>>> import numpy as np
>>> np.set_printoptions(precision=3, suppress=True, linewidth=160, sign=" ")
>>> F = np.array([[2, 0, 2, 1, 0, 1, 2, 1],
...     [2, 1, 2, 0, 1, 2, 1, 0],
...     [1, 2, 1, 0, 0, 0, 2, 0],
...     [1, 2, 1, 0, 1, 1, 0, 0],
...     [2, 0, 0, 0, 2, 2, 1, 2],
...     [0, 1, 2, 1, 0, 0, 0, 0],
...     [2, 0, 0, 1, 2, 0, 0, 1],
...     [0, 2, 0, 0, 1, 2, 1, 2]])
>>> print(F)
[[ 2  0  2  1  0  1  2  1]
 [ 2  1  2  0  1  2  1  0]
 [ 1  2  1  0  0  0  2  0]
 [ 1  2  1  0  1  1  0  0]
 [ 2  0  0  0  2  2  1  2]
 [ 0  1  2  1  0  0  0  0]
 [ 2  0  0  1  2  0  0  1]
 [ 0  2  0  0  1  2  1  2]]
>>> x = np.array([-2, -3, 3, -3, -2, -1, -2, 3])
>>> y = F @ x
>>> print(y)
[-3 -7 -9 -8 -6  0 -8 -6]
>>> print(np.linalg.solve(F, 2 * y))
[-4. -6.  6. -6. -4. -2. -4.  6.]
>>> W1 = np.array([[-2, -1, 0, 2, 1],
...     [-3, -2, -1, 0, 1],
...     [-2, -1, -1, -3, -3],
...     [-3, 0, -3, -1, -2],
...     [-1, -1, -3, -1, -3],
...     [-1, 0, 1, -3, 3],
...     [-1, 0, 3, 2, -3],
...     [0, 3, 0, 1, 1]])
>>> c = np.array([0, 1, 0, 0, 1])
>>> hid = np.maximum(F @ W1 + c, 0)
>>> print((hid > 0).mean(axis=0))
[ 0.     0.25   0.25   0.25   0.375]
>>> cent = np.array([[3, 1], [0, 3], [1, 0], [1, 3], [2, 3]])
>>> print((hid @ cent).round(6).argmax(axis=1))
[ 0  0  1  1  1  0  1  1]
>>> print(W1 @ cent)
[[ -2   4]
 [ -8  -6]
 [-16 -23]
 [-17 -12]
 [-13 -16]
 [  1  -1]
 [ -4  -4]
 [  3  15]]
>>> x = np.array([2, 2, -2, 1, -1, 0, -1, 0])
>>> a = np.maximum(F @ x, 0)
>>> print(np.maximum(F @ (3 * x), 0))
[ 0  0  6  9  3  0  9  6]
>>> print(np.flatnonzero(a > 1e-9))
[ 2  3  4  6  7]
>>> mat = np.diag(np.array([1, 1, 1, 0, 2, 1, 2, 3, 1, 3, 1, 1, 1, 3])) + -2 * np.eye(14, k=1) + -2 * np.eye(14, k=-1)
>>> print(mat)
[[ 1. -2.  0.  0.  0.  0.  0.  0.  0.  0.  0.  0.  0.  0.]
 [-2.  1. -2.  0.  0.  0.  0.  0.  0.  0.  0.  0.  0.  0.]
 [ 0. -2.  1. -2.  0.  0.  0.  0.  0.  0.  0.  0.  0.  0.]
 [ 0.  0. -2.  0. -2.  0.  0.  0.  0.  0.  0.  0.  0.  0.]
 [ 0.  0.  0. -2.  2. -2.  0.  0.  0.  0.  0.  0.  0.  0.]
 [ 0.  0.  0.  0. -2.  1. -2.  0.  0.  0.  0.  0.  0.  0.]
 [ 0.  0.  0.  0.  0. -2.  2. -2.  0.  0.  0.  0.  0.  0.]
 [ 0.  0.  0.  0.  0.  0. -2.  3. -2.  0.  0.  0.  0.  0.]
 [ 0.  0.  0.  0.  0.  0.  0. -2.  1. -2.  0.  0.  0.  0.]
 [ 0.  0.  0.  0.  0.  0.  0.  0. -2.  3. -2.  0.  0.  0.]
 [ 0.  0.  0.  0.  0.  0.  0.  0.  0. -2.  1. -2.  0.  0.]
 [ 0.  0.  0.  0.  0.  0.  0.  0.  0.  0. -2.  1. -2.  0.]
 [ 0.  0.  0.  0.  0.  0.  0.  0.  0.  0.  0. -2.  1. -2.]
 [ 0.  0.  0.  0.  0.  0.  0.  0.  0.  0.  0.  0. -2.  3.]]
>>> M2 = mat / np.sqrt((mat ** 2).mean(axis=1, keepdims=True))
>>> print(np.linalg.matrix_rank(M2) == np.linalg.matrix_rank(mat))
True
>>> print(np.linalg.matrix_rank(mat - mat.mean(axis=1, keepdims=True)))
13
>>> print(M2[6])
[ 0.    0.    0.    0.    0.   -2.16  2.16 -2.16  0.    0.    0.    0.    0.    0.  ]
>>> E = np.loadtxt("mat.csv", delimiter=",")
>>> print(E)
[[ 5.  0.  4.  0.  4.  4.]
 [ 0.  5.  0.  4.  0.  0.]
 [ 4.  0.  5.  0.  4.  4.]
 [ 0.  4.  0.  5.  0.  0.]
 [ 4.  0.  4.  0.  5.  4.]
 [ 4.  0.  4.  0.  4.  5.]]
>>> print(np.allclose(E, E.T))
True
>>> print(np.linalg.matrix_power(E, 4))
[[ 20881.      0.  20880.      0.  20880.  20880.]
 [     0.   3281.      0.   3280.      0.      0.]
 [ 20880.      0.  20881.      0.  20880.  20880.]
 [     0.   3280.      0.   3281.      0.      0.]
 [ 20880.      0.  20880.      0.  20881.  20880.]
 [ 20880.      0.  20880.      0.  20880.  20881.]]
>>> np.linalg.determinant(E)
Traceback (most recent call last):
  File "<python-input-29>", line 1, in <module>
    np.linalg.determinant(E)
    ^^^^^^^^^^^^^^^^^^^^^
AttributeError: module 'numpy.linalg' has no attribute 'determinant'
>>> arr = np.loadtxt("a.csv", delimiter=",")
>>> print(arr)
[[ 0.6    0.7   -0.9    2.958  0.5   -0.4    0.3    0.5  ]
 [ 0.8    0.9    0.3    3.759 -2.6   -1.3    0.2   -1.   ]
 [ 0.7   -1.7    1.4   -6.673  0.3   -0.2    0.8    0.1  ]
 [-1.5   -0.6    2.4   -2.481 -0.4    0.     0.1   -0.6  ]
 [-0.9   -0.1    0.2   -0.398 -0.6   -0.6   -0.6    0.8  ]
 [-0.6    0.4    0.     1.416 -0.4   -0.4   -1.2   -0.4  ]
 [ 0.    -1.1   -0.7   -4.484  0.8    0.8    1.    -2.3  ]
 [-0.5   -0.4   -2.6   -1.596 -0.8    0.5    1.     1.   ]
 [ 1.1    0.7    1.     2.696  0.8    0.6    2.    -0.1  ]
 [-0.5    0.6   -0.2    2.52   1.3    0.1    1.4   -0.2  ]
 [ 0.8    1.7   -1.3    6.768 -0.8    1.6    0.6    0.3  ]
 [-0.7    1.5    0.1    6.016  1.1    0.7    0.2   -0.1  ]
 [-1.3    3.5    0.2   13.96   0.4   -2.     0.    -0.4  ]
 [ 0.2   -0.8    0.    -3.225  0.4   -2.7    0.     0.2  ]
 [-0.3   -0.1   -0.3   -0.562  1.1    0.1   -2.3    3.   ]]
>>> rng = np.random.default_rng(29282)
>>> idx = rng.permutation(8)
>>> M2 = arr[:, idx] * rng.choice([-1, 1], 8)
>>> print(M2)
[[ 2.958  0.9    0.6    0.5   -0.7    0.5    0.4   -0.3  ]
 [ 3.759 -0.3    0.8   -2.6   -0.9   -1.     1.3   -0.2  ]
 [-6.673 -1.4    0.7    0.3    1.7    0.1    0.2   -0.8  ]
 [-2.481 -2.4   -1.5   -0.4    0.6   -0.6   -0.    -0.1  ]
 [-0.398 -0.2   -0.9   -0.6    0.1    0.8    0.6    0.6  ]
 [ 1.416 -0.    -0.6   -0.4   -0.4   -0.4    0.4    1.2  ]
 [-4.484  0.7    0.     0.8    1.1   -2.3   -0.8   -1.   ]
 [-1.596  2.6   -0.5   -0.8    0.4    1.    -0.5   -1.   ]
 [ 2.696 -1.     1.1    0.8   -0.7   -0.1   -0.6   -2.   ]
 [ 2.52   0.2   -0.5    1.3   -0.6   -0.2   -0.1   -1.4  ]
 [ 6.768  1.3    0.8   -0.8   -1.7    0.3   -1.6   -0.6  ]
 [ 6.016 -0.1   -0.7    1.1   -1.5   -0.1   -0.7   -0.2  ]
 [13.96  -0.2   -1.3    0.4   -3.5   -0.4    2.    -0.   ]
 [-3.225 -0.     0.2    0.4    0.8    0.2    2.7   -0.   ]
 [-0.562  0.3   -0.3    1.1    0.1    3.    -0.1    2.3  ]]
>>> U, _, Vh = np.linalg.svd(arr.T @ M2)
>>> print(idx)
[ 3  2  0  4  1  7  5  6]
>>> vals, evecs = np.linalg.eigh(E)
>>> x = np.array([4, 3, -1, -1, -5, 4])
>>> print(np.round(evecs * np.maximum(vals, 0) @ evecs.T, 3) + 0)
[[ 5.  0.  4.  0.  4.  4.]
 [ 0.  5.  0.  4.  0.  0.]
 [ 4.  0.  5.  0.  4.  4.]
 [ 0.  4.  0.  5.  0.  0.]
 [ 4.  0.  4.  0.  5.  4.]
 [ 4.  0.  4.  0.  4.  5.]]
>>> print(np.round(evecs * np.sqrt(vals) @ evecs.T, 3) + 0)
[[ 1.781  0.     0.781  0.     0.781  0.781]
 [ 0.     2.     0.     1.     0.     0.   ]
 [ 0.781  0.     1.781  0.     0.781  0.781]
 [ 0.     1.     0.     2.     0.     0.   ]
 [ 0.781  0.     0.781  0.     1.781  0.781]
 [ 0.781  0.     0.781  0.     0.781  1.781]]
>>> print(np.linalg.eigvalsh(E[1:, 1:]))
[  1.   1.   1.   9.  13.]
>>> print((np.sign(evecs[:, -1].round(6)) == np.sign(evecs[0, -1].round(6))).astype(int))
[ 1  0  1  0  1  1]
>>> print(x @ E @ x)
100.0
>>> print(round(x @ E @ x / (x @ x), 3), np.round(vals[0], 3), round(vals[-1], 3))
1.471 1.0 17.0
>>> print(np.round(evecs * np.abs(vals) @ evecs.T, 3) + 0)
[[ 5.  0.  4.  0.  4.  4.]
 [ 0.  5.  0.  4.  0.  0.]
 [ 4.  0.  5.  0.  4.  4.]
 [ 0.  4.  0.  5.  0.  0.]
 [ 4.  0.  4.  0.  5.  4.]
 [ 4.  0.  4.  0.  4.  5.]]
